$ python3 -q
>>> import numpy as np
>>> from numpy import linalg as LA
>>> np.set_printoptions(precision=2, suppress=True, linewidth=160)
>>> W0 = np.loadtxt("m.csv", delimiter=",")
>>> W0
array([[ 0.47,  0.47, -0.16],
       [ 0.47,  0.47, -0.16],
       [-0.16, -0.16,  0.05]])
>>> # applying it twice changes nothing
>>> A2 = np.array([[2, -2, 0], [0, 0, 0], [2, 1, 2]])
>>> np.einsum("ik,kj->ij", W0, A2)
array([[ 0.63, -1.11, -0.32],
       [ 0.63, -1.11, -0.32],
       [-0.21,  0.37,  0.11]])
>>> np.vstack([W0, A2.T]).shape
(6, 3)
>>> LA.matrix_rank(np.vstack([W0, A2.T]))
np.int64(3)
>>> A2.T @ W0.T
array([[ 0.63,  0.63, -0.21],
       [-1.11, -1.11,  0.37],
       [-0.32, -0.32,  0.11]])
>>> np.einsum("ij,ij->i", W0, W0)
array([0.47, 0.47, 0.05])
>>> np.einsum("ij->j", W0)
array([ 0.79,  0.79, -0.26])
>>> W0 @ A2
array([[ 0.63, -1.11, -0.32],
       [ 0.63, -1.11, -0.32],
       [-0.21,  0.37,  0.11]])
>>> LA.matrix_rank(W0 @ A2)
np.int64(1)
>>> f = np.array([3, 3, 2])
>>> rng = np.random.default_rng(361)
>>> arr = np.outer(rng.normal(size=25), f) + 0.02 * rng.normal(size=(25, 3))
>>> arr
array([[ 0.09,  0.05,  0.06],
       [ 1.26,  1.29,  0.87],
       [-1.7 , -1.74, -1.15],
       [ 5.46,  5.47,  3.65],
       [-6.1 , -6.1 , -4.05],
       [-3.42, -3.45, -2.3 ],
       [ 2.92,  2.9 ,  1.9 ],
       [-0.84, -0.8 , -0.56],
       [ 0.7 ,  0.72,  0.47],
       [-0.95, -0.91, -0.62],
       [ 2.41,  2.39,  1.58],
       [ 3.62,  3.62,  2.42],
       [ 4.06,  4.05,  2.7 ],
       [ 1.13,  1.13,  0.74],
       [ 0.15,  0.15,  0.08],
       [-3.3 , -3.27, -2.14],
       [-0.99, -0.99, -0.66],
       [ 3.35,  3.37,  2.19],
       [ 4.23,  4.25,  2.83],
       [ 0.01,  0.03,  0.06],
       [-3.09, -3.11, -2.06],
       [-0.65, -0.66, -0.46],
       [-0.98, -0.96, -0.66],
       [-4.29, -4.29, -2.86],
       [ 1.42,  1.4 ,  0.93]])
>>> proj = arr @ LA.solve(arr.T @ arr, arr.T)
>>> np.round(LA.eigvalsh(proj), 2) + 0
array([0., 0., 0., 0., 0., 0., 0., 0., 0., 0., 0., 0., 0., 0., 0., 0., 0., 0., 0., 0., 0., 0., 1., 1., 1.])
>>> np.diag(proj)
array([0.21, 0.1 , 0.13, 0.18, 0.18, 0.13, 0.13, 0.14, 0.04, 0.14, 0.09, 0.08, 0.13, 0.01, 0.05, 0.26, 0.01, 0.31, 0.13, 0.25, 0.07, 0.05, 0.04, 0.1 , 0.06])
>>> np.abs(LA.svd(arr)[2][-1])
array([0.44, 0.76, 0.48])
>>> np.round(LA.norm(arr, 2) / LA.norm(arr), 2)
np.float64(1.0)
>>> Ac = arr - arr.mean(axis=0)
>>> left, sv, vt = LA.svd(Ac, full_matrices=False)
>>> sv
array([22.22,  0.1 ,  0.07])
>>> np.abs(vt[0]).argmax()
np.int64(1)
>>> vt[0] * np.sign(vt[0, np.abs(vt[0]).argmax()])
array([0.64, 0.64, 0.43])
>>> D = LA.norm(arr[:, None] - arr[None], axis=-1)
>>> (D + 1e9 * np.eye(25)).round(6).argmin(axis=1)
array([19, 24, 16, 18, 23, 15, 17,  9, 13, 22,  6, 17, 18,  1,  0,  5, 22, 11, 12,  0, 15,  7, 16,  5,  1])
>>> LA.matrix_rank(D ** 2)
np.int64(5)
>>> D.shape
(25, 25)
>>> D.mean(axis=1).argmax()
np.int64(4)
>>> np.unravel_index(D.round(6).argmax(), D.shape)
(np.int64(3), np.int64(4))
>>> mat = np.array([[9, -9, 5, -1, 1],
...     [-9, 18, 0, 15, -6],
...     [5, 0, 6, 7, -2],
...     [-1, 15, 7, 22, -8],
...     [1, -6, -2, -8, 3]])
>>> # symmetric
>>> np.einsum("ii->", mat)
np.int64(58)
>>> np.round(LA.det(2 * mat), 2), round(LA.det(mat), 2)
(np.float64(0.0), np.float64(0.0))
>>> np.round(np.poly(mat), 2) + 0
array([   1.,  -58.,  729., -399.,    0.,    0.])
>>> np.kron(np.eye(2, dtype=int), mat)
array([[ 9, -9,  5, -1,  1,  0,  0,  0,  0,  0],
       [-9, 18,  0, 15, -6,  0,  0,  0,  0,  0],
       [ 5,  0,  6,  7, -2,  0,  0,  0,  0,  0],
       [-1, 15,  7, 22, -8,  0,  0,  0,  0,  0],
       [ 1, -6, -2, -8,  3,  0,  0,  0,  0,  0],
       [ 0,  0,  0,  0,  0,  9, -9,  5, -1,  1],
       [ 0,  0,  0,  0,  0, -9, 18,  0, 15, -6],
       [ 0,  0,  0,  0,  0,  5,  0,  6,  7, -2],
       [ 0,  0,  0,  0,  0, -1, 15,  7, 22, -8],
       [ 0,  0,  0,  0,  0,  1, -6, -2, -8,  3]])
>>> A2 = mat / np.sqrt((mat ** 2).mean(axis=1, keepdims=True))
>>> LA.matrix_rank(A2) == LA.matrix_rank(mat)
np.True_
>>> A2[0]
array([ 1.46, -1.46,  0.81, -0.16,  0.16])
>>> A2 = np.array([[2, -2], [2, -3]])
>>> Z = np.kron(A2, mat)
>>> LA.matrix_rank(Z)
np.int64(6)
>>> Z
array([[ 18, -18,  10,  -2,   2, -18,  18, -10,   2,  -2],
       [-18,  36,   0,  30, -12,  18, -36,   0, -30,  12],
       [ 10,   0,  12,  14,  -4, -10,   0, -12, -14,   4],
       [ -2,  30,  14,  44, -16,   2, -30, -14, -44,  16],
       [  2, -12,  -4, -16,   6,  -2,  12,   4,  16,  -6],
       [ 18, -18,  10,  -2,   2, -27,  27, -15,   3,  -3],
       [-18,  36,   0,  30, -12,  27, -54,   0, -45,  18],
       [ 10,   0,  12,  14,  -4, -15,   0, -18, -21,   6],
       [ -2,  30,  14,  44, -16,   3, -45, -21, -66,  24],
       [  2, -12,  -4, -16,   6,  -3,  18,   6,  24,  -9]])
>>> left, sv, vt = LA.svd(mat)
>>> sv.round(2) + 0
array([40.04, 17.38,  0.57,  0.  ,  0.  ])
>>> np.argmax(sv[:-1] / (sv[1:] + 1e-6)) + 1
np.int64(3)
>>> A2 = left[:, :3] @ np.diag(sv[:3]) @ vt[:3]
>>> A2.round(2) + 0
array([[ 9., -9.,  5., -1.,  1.],
       [-9., 18.,  0., 15., -6.],
       [ 5.,  0.,  6.,  7., -2.],
       [-1., 15.,  7., 22., -8.],
       [ 1., -6., -2., -8.,  3.]])
>>> round(LA.norm(mat - A2) / LA.norm(mat), 2)
np.float64(0.0)
>>> LA.matrix_rank(A2)
np.int64(3)
>>> rk = LA.matrix_rank(mat)
>>> rk
np.int64(3)
>>> ns = LA.svd(mat)[2][rk:].T
>>> [int(LA.matrix_rank(mat[:, :j + 1])) for j in range(5)]
[1, 2, 3, 3, 3]
>>> A = np.array([[1, 2, -1, -4, 1, 1],
...     [1, 1, 2, -1, -4, 1],
...     [1, 1, 1, 2, -1, -4],
...     [-4, 1, 1, 1, 2, -1],
...     [-1, -4, 1, 1, 1, 2],
...     [2, -1, -4, 1, 1, 1]])
>>> A
array([[ 1,  2, -1, -4,  1,  1],
       [ 1,  1,  2, -1, -4,  1],
       [ 1,  1,  1,  2, -1, -4],
       [-4,  1,  1,  1,  2, -1],
       [-1, -4,  1,  1,  1,  2],
       [ 2, -1, -4,  1,  1,  1]])
>>> # rank 5
>>> round(np.trace(LA.pinv(A) @ A), 2)
np.float64(5.0)
>>> np.allclose(A[:-1].T @ LA.lstsq(A[:-1].T, A[-1])[0], A[-1])
True
>>> left, sv, vt = LA.svd(A)
>>> sv.round(2) + 0
array([6.56, 6.56, 5.2 , 5.2 , 2.  , 0.  ])
>>> np.argmax(sv[:-1] / (sv[1:] + 1e-6)) + 1
np.int64(5)
>>> A2 = left[:, :5] @ np.diag(sv[:5]) @ vt[:5]
>>> A2
array([[ 1.,  2., -1., -4.,  1.,  1.],
       [ 1.,  1.,  2., -1., -4.,  1.],
       [ 1.,  1.,  1.,  2., -1., -4.],
       [-4.,  1.,  1.,  1.,  2., -1.],
       [-1., -4.,  1.,  1.,  1.,  2.],
       [ 2., -1., -4.,  1.,  1.,  1.]])
>>> LA.matrix_rank(A2)
np.int64(5)
>>> LA.matrix_rank(A, rtol=0.05)
np.int64(5)
>>> round(float(np.abs(A - A2).max()), 2)
0.0
>>> np.round(LA.norm(A - A2) / LA.norm(A), 2)
np.float64(0.0)
>>> round(float(LA.norm(A - A2, 2)), 2), round(float(sv[5]), 2)
(0.0, 0.0)
